>>> import numpy as np
>>> np.set_printoptions(precision=1, suppress=True, linewidth=120)
>>> tidy = lambda a: np.round(a, 1) + 0
>>> u = np.array([2, 3, 2, -2, -2])
>>> g = np.array([-2, -4, -2, 4])
>>> arr = np.outer(u, g)
>>> print(arr)
[[ -4  -8  -4   8]
 [ -6 -12  -6  12]
 [ -4  -8  -4   8]
 [  4   8   4  -8]
 [  4   8   4  -8]]
>>> U, sigma, VT = np.linalg.svd(arr)
>>> tidy(sigma)
array([31.6,  0. ,  0. ,  0. ])
>>> M2 = U[:, :1] @ np.diag(sigma[:1]) @ VT[:1]
>>> np.linalg.matrix_rank(arr, rtol=0.05)
np.int64(1)
>>> print(tidy(np.linalg.norm(arr - M2, 2)), tidy(sigma[1]))
0.0 0.0
>>> tidy(np.abs(arr - M2).max())
np.float64(0.0)
>>> rk = np.linalg.matrix_rank(arr)
>>> rk
np.int64(1)
>>> ns = np.linalg.svd(arr)[2][rk:].T
>>> tidy(ns @ ns.T)
array([[ 0.9, -0.2, -0.1,  0.2],
       [-0.2,  0.6, -0.2,  0.4],
       [-0.1, -0.2,  0.9,  0.2],
       [ 0.2,  0.4,  0.2,  0.6]])
>>> [int(np.linalg.matrix_rank(np.delete(arr, i, axis=0))) for i in range(5)]
[1, 1, 1, 1, 1]
>>> np.linalg.matrix_rank(arr.T @ arr), np.linalg.matrix_rank(arr @ arr.T)
(np.int64(1), np.int64(1))
>>> M2 = np.array([[-2, -3, 1, -1, 2, -3, -2, 3, -3],
...     [-1, 2, -2, -2, 3, 3, 0, 0, -2],
...     [0, 1, -1, 0, -3, 3, 0, -3, 1],
...     [1, 3, -2, 1, -3, -2, 0, -3, 1],
...     [1, -1, -3, -2, 0, -2, 3, -1, -2],
...     [-3, -2, -1, 2, -3, -3, -2, -2, -3],
...     [2, 3, 1, 1, 0, -1, 1, -2, 2],
...     [-3, -3, 1, 0, 2, -3, -2, 2, -3],
...     [-1, 2, -2, 3, -3, 2, 1, 2, -2]])
>>> W2 = np.array([[1]])
>>> W0 = np.block([[M2, np.array([[3], [0], [-2], [0], [0], [-5], [0], [-4], [0]])], [np.zeros((1, 9)), W2]])
>>> W0
array([[-2., -3.,  1., -1.,  2., -3., -2.,  3., -3.,  3.],
       [-1.,  2., -2., -2.,  3.,  3.,  0.,  0., -2.,  0.],
       [ 0.,  1., -1.,  0., -3.,  3.,  0., -3.,  1., -2.],
       [ 1.,  3., -2.,  1., -3., -2.,  0., -3.,  1.,  0.],
       [ 1., -1., -3., -2.,  0., -2.,  3., -1., -2.,  0.],
       [-3., -2., -1.,  2., -3., -3., -2., -2., -3., -5.],
       [ 2.,  3.,  1.,  1.,  0., -1.,  1., -2.,  2.,  0.],
       [-3., -3.,  1.,  0.,  2., -3., -2.,  2., -3., -4.],
       [-1.,  2., -2.,  3., -3.,  2.,  1.,  2., -2.,  0.],
       [ 0.,  0.,  0.,  0.,  0.,  0.,  0.,  0.,  0.,  1.]])
>>> def softmax(z):
...     e = np.exp(z - z.max(axis=-1, keepdims=True))
...     return e / e.sum(axis=-1, keepdims=True)
... 
>>> tidy(softmax(W0[9] + -1))
array([0.1, 0.1, 0.1, 0.1, 0.1, 0.1, 0.1, 0.1, 0.1, 0.2])
>>> att = W0 @ W0.T / np.sqrt(10)
>>> tidy(softmax(att)[9] @ W0)
array([-0.5,  0.1, -0.6, -0.1,  0.1, -0.8, -0.1,  0.2, -1.2,  0.6])
>>> tidy(softmax(att + np.triu(np.full(att.shape, -np.inf), 1)))
array([[1. , 0. , 0. , 0. , 0. , 0. , 0. , 0. , 0. , 0. ],
       [0. , 1. , 0. , 0. , 0. , 0. , 0. , 0. , 0. , 0. ],
       [0. , 0. , 1. , 0. , 0. , 0. , 0. , 0. , 0. , 0. ],
       [0. , 0. , 0. , 1. , 0. , 0. , 0. , 0. , 0. , 0. ],
       [0. , 0. , 0. , 0. , 1. , 0. , 0. , 0. , 0. , 0. ],
       [0. , 0. , 0. , 0. , 0. , 1. , 0. , 0. , 0. , 0. ],
       [0. , 0. , 0. , 0.2, 0. , 0. , 0.8, 0. , 0. , 0. ],
       [0. , 0. , 0. , 0. , 0. , 0. , 0. , 1. , 0. , 0. ],
       [0. , 0. , 0. , 0. , 0. , 0. , 0. , 0. , 1. , 0. ],
       [0.3, 0.1, 0.1, 0.1, 0.1, 0. , 0.1, 0. , 0.1, 0.1]])
>>> softmax(att).round(6).argmax(axis=1)
array([0, 1, 2, 3, 4, 5, 6, 7, 8, 0])
>>> u = np.array([3, 4, 6, 4, -4, 4, 4, -1, -4, 2])
>>> M2 = W0 + np.outer(u, np.eye(10)[9])
>>> np.linalg.matrix_rank(M2 - W0)
np.int64(1)
>>> tidy(np.linalg.det(M2) / np.linalg.det(W0)), tidy(1 + np.linalg.solve(W0, u)[9])
(np.float64(3.0), np.float64(3.0))
>>> rng = np.random.default_rng(1930)
>>> labels = rng.permutation(10)
>>> labels
array([0, 9, 6, 3, 8, 2, 7, 1, 5, 4])
>>> M2 = W0[labels][:, labels]
>>> M2
array([[-2.,  3., -2., -1., -3.,  1.,  3., -3., -3.,  2.],
       [ 0.,  1.,  0.,  0.,  0.,  0.,  0.,  0.,  0.,  0.],
       [ 2.,  0.,  1.,  1.,  2.,  1., -2.,  3., -1.,  0.],
       [ 1.,  0.,  0.,  1.,  1., -2., -3.,  3., -2., -3.],
       [-1.,  0.,  1.,  3., -2., -2.,  2.,  2.,  2., -3.],
       [ 0., -2.,  0.,  0.,  1., -1., -3.,  1.,  3., -3.],
       [-3., -4., -2.,  0., -3.,  1.,  2., -3., -3.,  2.],
       [-1.,  0.,  0., -2., -2., -2.,  0.,  2.,  3.,  3.],
       [-3., -5., -2.,  2., -3., -1., -2., -2., -3., -3.],
       [ 1.,  0.,  3., -2., -2., -3., -1., -1., -2.,  0.]])
>>> np.allclose(M2, W0)
False
>>> np.diag(M2)
array([-2.,  1.,  1.,  1., -2., -1.,  2.,  2., -3.,  0.])
>>> np.trace(M2)
np.float64(-1.0)
>>> x0 = np.array([2, 1, 2, 0, 1, 2, 2, 1, 0, 0])
>>> rhs = W0 @ x0
>>> rhs
array([-10.,   5.,  -1.,  -9.,  -4., -25.,   7., -13.,   1.,   0.])
>>> tidy(np.linalg.solve(W0, rhs))
array([2., 1., 2., 0., 1., 2., 2., 1., 0., 0.])
>>> tidy(np.linalg.solve(W0, -3 * rhs))
array([-6., -3., -6.,  0., -3., -6., -6., -3.,  0.,  0.])
>>> tidy(np.linalg.solve(W0, rhs + W0[:, 8]))
array([2., 1., 2., 0., 1., 2., 2., 1., 1., 0.])
>>> data = np.load("test13.npy")
>>> data
array([[0., 0., 0., 0., 0., 2., 1., 1.],
       [0., 0., 0., 0., 0., 1., 1., 2.],
       [0., 0., 0., 0., 0., 2., 1., 1.],
       [0., 0., 0., 0., 0., 0., 2., 1.],
       [0., 0., 0., 0., 0., 2., 1., 1.],
       [2., 1., 2., 0., 2., 0., 0., 0.],
       [1., 1., 1., 2., 1., 0., 0., 0.],
       [1., 2., 1., 1., 1., 0., 0., 0.]])
>>> w, vecs = np.linalg.eigh(data)
>>> np.abs(vecs[:, -1]).round(6).argmax()
np.int64(5)
>>> np.unique(w.round(6) + 0, return_counts=True)[1]
array([1, 1, 1, 2, 1, 1, 1])
>>> tidy(np.linalg.eigvalsh(data @ data))
array([ 0. ,  0. ,  0.9,  0.9,  3.5,  3.5, 24.7, 24.7])
>>> print((w > 1e-8).sum(), (w < -1e-8).sum())
3 3
>>> tidy(w.sum()), np.trace(data)
(np.float64(0.0), np.float64(0.0))
>>> tidy(vecs.T @ vecs)
array([[1., 0., 0., 0., 0., 0., 0., 0.],
       [0., 1., 0., 0., 0., 0., 0., 0.],
       [0., 0., 1., 0., 0., 0., 0., 0.],
       [0., 0., 0., 1., 0., 0., 0., 0.],
       [0., 0., 0., 0., 1., 0., 0., 0.],
       [0., 0., 0., 0., 0., 1., 0., 0.],
       [0., 0., 0., 0., 0., 0., 1., 0.],
       [0., 0., 0., 0., 0., 0., 0., 1.]])
>>> tidy(vecs.T @ data @ vecs)
array([[-5. ,  0. ,  0. ,  0. ,  0. ,  0. ,  0. ,  0. ],
       [ 0. , -1.9,  0. ,  0. ,  0. ,  0. ,  0. ,  0. ],
       [ 0. ,  0. , -0.9,  0. ,  0. ,  0. ,  0. ,  0. ],
       [ 0. ,  0. ,  0. ,  0. ,  0. ,  0. ,  0. ,  0. ],
       [ 0. ,  0. ,  0. ,  0. ,  0. ,  0. ,  0. ,  0. ],
       [ 0. ,  0. ,  0. ,  0. ,  0. ,  0.9,  0. ,  0. ],
       [ 0. ,  0. ,  0. ,  0. ,  0. ,  0. ,  1.9,  0. ],
       [ 0. ,  0. ,  0. ,  0. ,  0. ,  0. ,  0. ,  5. ]])
>>> tidy(vecs @ np.diag(w) @ vecs.T)
array([[0., 0., 0., 0., 0., 2., 1., 1.],
       [0., 0., 0., 0., 0., 1., 1., 2.],
       [0., 0., 0., 0., 0., 2., 1., 1.],
       [0., 0., 0., 0., 0., 0., 2., 1.],
       [0., 0., 0., 0., 0., 2., 1., 1.],
       [2., 1., 2., 0., 2., 0., 0., 0.],
       [1., 1., 1., 2., 1., 0., 0., 0.],
       [1., 2., 1., 1., 1., 0., 0., 0.]])
>>> X = np.array([[3, 0, 2],
...     [3, 0, 0],
...     [1, 0, 2],
...     [3, 2, 2],
...     [3, 2, 3],
...     [3, 0, 2],
...     [1, 1, 2],
...     [0, 0, 2]])
>>> X[-1] = X[0] + 3 * X[1]
>>> X
array([[ 3,  0,  2],
       [ 3,  0,  0],
       [ 1,  0,  2],
       [ 3,  2,  2],
       [ 3,  2,  3],
       [ 3,  0,  2],
       [ 1,  1,  2],
       [12,  0,  2]])
>>> M2 = np.c_[X[:, :2] @ np.array([[1, -2], [1, 2]]), np.array([-1, 2, 3, -2, -2, -3, 3, 3])]
>>> print(M2)
[[  3  -6  -1]
 [  3  -6   2]
 [  1  -2   3]
 [  5  -2  -2]
 [  5  -2  -2]
 [  3  -6  -3]
 [  2   0   3]
 [ 12 -24   3]]
>>> tidy(np.linalg.lstsq(X, M2[:, 0])[0])
array([1., 1., 0.])
>>> np.linalg.matrix_rank(np.c_[X, M2])
np.int64(4)
>>> C2 = M2.T @ M2
>>> print(C2)
[[ 226 -364   19]
 [-364  696  -58]
 [  19  -58   49]]
>>> tidy(np.linalg.eigvalsh(C2)[::-1])
array([898.5,  50.2,  22.3])
>>> np.linalg.matrix_rank(C2)
np.int64(3)
>>> (M2 @ M2.T).shape
(8, 8)
>>> u, g = X[2], X[3]
>>> u @ u
np.int64(5)
>>> u @ g
np.int64(7)
>>> p = (u @ g) / (u @ u) * u
>>> np.linalg.matrix_rank(np.outer(u, g))
np.int64(1)
>>> np.outer(u, g)
array([[3, 2, 2],
       [0, 0, 0],
       [6, 4, 4]])
>>> tidy(g - p)
array([ 1.6,  2. , -0.8])
>>> print(tidy(np.linalg.norm(u + g) ** 2 + np.linalg.norm(u - g) ** 2))
44.0
>>> M2 = np.array([[2, 3, 3], [4, 0, 2], [3, 1, 0]])
>>> M2.T @ X.T
array([[12,  6,  8, 20, 23, 12, 12, 30],
       [11,  9,  5, 11, 12, 11,  5, 38],
       [ 9,  9,  3, 13, 13,  9,  5, 36]])
>>> np.linalg.matrix_rank(np.vstack([X, M2.T]))
np.int64(3)
>>> print(np.einsum("ij,ij->i", X, X))
[ 13   9   5  17  22  13   6 148]
>>> np.einsum("ik,kj->ij", X, M2)
array([[12, 11,  9],
       [ 6,  9,  9],
       [ 8,  5,  3],
       [20, 11, 13],
       [23, 12, 13],
       [12, 11,  9],
       [12,  5,  5],
       [30, 38, 36]])
>>> m1 = np.load("data.npy")
>>> m1
array([[  2.8,  -0.5,  -4.7,  -9. ,   1.4,  -1.7,  -0.7,   0.6,  -5.1,  -0.6],
       [-12.6, -12.9, -11.7,  10.2,   2. ,   0.8, -11.5, -15.9,   0.7,  -2.7],
       [  6.2,   8.4,  11.2,   0.2,  -2.5,   1. ,   7.9,  10.1,   3.4,   2. ],
       [  8.9,   8. ,   6.6,  -8.8,  -0.7,  -0.8,   7.2,  10.2,  -1.5,   1.6],
       [ -8. ,  -6.4,  -4. ,   9.6,   0.3,   1.1,  -6.1,  -8.9,   2.6,  -1.2],
       [  4.9,   3.5,   1.9,  -6.2,  -0.1,  -0.9,   3.2,   4.9,  -2. ,   0.6],
       [  3.8,   2.5,   0.2,  -6.4,   0.4,  -0.8,   2.1,   3.6,  -2.3,   0.2],
       [ -5. ,  -5.3,  -5.4,   3.6,   0.9,   0.2,  -5. ,  -6.8,  -0.3,  -1.3],
       [ -7.9,  -9.2, -10. ,   3.7,   1.9,  -0.3,  -8.4, -10.8,  -1.5,  -1.9],
       [-14. , -15.3, -16. ,   8.5,   2.7,   0. , -14. , -18.8,  -1.3,  -3.6],
       [-13.1, -14.2, -14.4,   8.3,   2.6,   0.1, -12.7, -17.6,  -1. ,  -3.4],
       [  0.7,   1.6,   2.1,   0.8,  -0.5,   0.3,   1.4,   1.6,   1.1,   0.1],
       [  8.2,   8.6,   8.5,  -5.7,  -1.3,  -0.1,   7.7,  10.8,   0.3,   2.1],
       [  8.2,  10.6,  13.6,  -0.9,  -2.7,   0.7,   9.9,  12.6,   3.6,   2.7],
       [-12.6, -12.8, -11.7,  10.2,   1.6,   0.4, -11.2, -15.9,   0.7,  -2.8],
       [-13.6, -13.6, -13.1,  10.4,   1.9,   0.5, -12.6, -17.2,   0. ,  -3.1],
       [ -6.1,  -6.3,  -6.1,   4.6,   1. ,   0.3,  -6. ,  -8. ,   0.1,  -1.4],
       [ -3.4,  -2.8,  -1.9,   4.1,   0.2,   0.5,  -2.4,  -3.8,   1.3,  -0.5],
       [ -2.2,  -2.2,  -2.2,   1.3,   0.3,   0.2,  -2.2,  -2.9,  -0.1,  -0.6],
       [ -9.8, -11.3, -12.1,   4.9,   2.3,  -0.2, -10. , -13.7,  -1.6,  -2.7],
       [-14. , -15.5, -16.1,   8.4,   2.8,   0. , -14. , -19.1,  -1.4,  -3.6],
       [  0.5,   1.5,   2.9,   2. ,  -0.7,   0.6,   1.5,   1.8,   1.7,   0.4],
       [ -4.5,  -1.8,   1.6,   9.5,  -0.8,   1.6,  -1.6,  -3.3,   4.2,  -0.1],
       [ -2.3,   0.2,   3.5,   7.1,  -1.1,   1.4,   0.3,  -0.8,   3.7,   0.5],
       [ -5.1,  -7.5,  -9.7,  -0.5,   2.1,  -0.9,  -6.6,  -8.4,  -3. ,  -2.1],
       [ -8. , -10.9, -13.3,   0.9,   2.9,  -0.8, -10. , -12.5,  -3.5,  -2.7],
       [ -5.1,  -5.5,  -5.2,   3.5,   0.8,  -0.1,  -4.9,  -6.7,  -0.1,  -1.1],
       [ -1.8,  -2.4,  -2.8,   0. ,   0.6,  -0.1,  -2. ,  -2.8,  -0.8,  -0.6],
       [  5.9,   6.6,   7. ,  -3.6,  -1.2,  -0.1,   6.2,   8.1,   0.6,   1.6],
       [ -9.5,  -9.3,  -8.7,   7.9,   1.4,   0.4,  -8.4, -12. ,   0.7,  -2. ],
       [  3.7,   4.5,   5.3,  -1.2,  -1. ,   0.3,   4.2,   5.4,   1. ,   1.1],
       [ 11.9,  13.3,  13.8,  -7.2,  -2.5,   0. ,  11.9,  16.3,   1.2,   2.9],
       [  9.7,  11.3,  12.2,  -5.1,  -2.2,   0.2,  10.3,  13.6,   1.6,   2.7],
       [  9.4,  11.5,  13.6,  -3. ,  -2.5,   0.6,  10.7,  13.9,   2.8,   2.8],
       [  5.4,   7.2,   8.9,  -0.6,  -1.9,   0.5,   6.7,   8.4,   2.4,   1.9],
       [-11.1, -12.1, -12.2,   7.2,   2.2,   0. , -11.1, -14.6,  -0.9,  -2.6],
       [ -8. ,  -6.6,  -4.2,   9.7,   0.3,   0.9,  -6. ,  -8.9,   2.6,  -1.1],
       [  5.7,   6.9,   8.3,  -1.6,  -1.5,   0.4,   6.5,   8.1,   1.7,   1.6],
       [ -4.7,  -7.7, -11.1,  -2.3,   2.2,  -1.3,  -7.2,  -8.8,  -4.2,  -2.2],
       [  8. ,   8.9,   9.4,  -4.8,  -1.6,  -0.2,   8. ,  10.8,   0.7,   2. ],
       [  4.8,   3.7,   2. ,  -6.5,   0.1,  -0.9,   3.1,   5. ,  -2. ,   0.5]])
>>> M2 = m1 / np.sqrt((m1 ** 2).mean(axis=1, keepdims=True))
>>> np.linalg.matrix_rank(M2) == np.linalg.matrix_rank(m1)
np.True_
>>> tidy(np.linalg.norm(M2, axis=1))
array([3.2, 3.2, 3.2, 3.2, 3.2, 3.2, 3.2, 3.2, 3.2, 3.2, 3.2, 3.2, 3.2, 3.2, 3.2, 3.2, 3.2, 3.2, 3.2, 3.2, 3.2, 3.2,
       3.2, 3.2, 3.2, 3.2, 3.2, 3.2, 3.2, 3.2, 3.2, 3.2, 3.2, 3.2, 3.2, 3.2, 3.2, 3.2, 3.2, 3.2, 3.2])
>>> np.linalg.matrix_rank(m1 - m1.mean(axis=1, keepdims=True))
np.int64(9)
